$ python -q
>>> import numpy as np
>>> np.set_printoptions(precision=1, suppress=True, linewidth=120, legacy="1.25")
>>> def rd(a):
...     return np.round(a, 1) + 0
... 
>>> arr = np.load("case7.npy")
>>> arr
array([[ 0, -4, -1, -5],
       [ 0,  0, -3, -4],
       [ 0,  0,  0, -4],
       [ 0,  0,  0,  0]])
>>> P = np.triu(np.array([[4, 5, 0, 5], [5, 0, 5, 0], [5, 1, 5, 2], [1, 5, 3, 3]]), 1) + np.eye(4)
>>> B = P @ arr @ np.linalg.inv(P)
>>> rd(np.linalg.det(B))
0.0
>>> np.trace(B), np.trace(arr)
(0.0, 0)
>>> np.linalg.matrix_rank(B)
3
>>> B
array([[  0.,  -4.,   4., -33.],
       [  0.,   0.,  -3., -18.],
       [  0.,   0.,   0.,  -4.],
       [  0.,   0.,   0.,   0.]])
>>> np.poly(B)
array([1., 0., 0., 0., 0.])
>>> P @ arr - arr @ P
array([[  0.,   0.,   5., -18.],
       [  0.,   0.,   0., -14.],
       [  0.,   0.,   0.,   0.],
       [  0.,   0.,   0.,   0.]])
>>> np.allclose(B[:-1].T @ np.linalg.lstsq(B[:-1].T, B[-1])[0], B[-1])
True
>>> rd(np.trace(np.linalg.pinv(B) @ B))
3.0
>>> Uu, sigma, Vt = np.linalg.svd(arr)
>>> vecs = Vt[:(sigma > 1e-8).sum()]
>>> rng = np.random.default_rng(261)
>>> vec = arr[1] + 5 * arr[3] + rng.integers(2) * np.eye(4)[3]
>>> vec
array([ 0.,  0., -3., -4.])
>>> rd(vecs.T @ vecs)
array([[0., 0., 0., 0.],
       [0., 1., 0., 0.],
       [0., 0., 1., 0.],
       [0., 0., 0., 1.]])
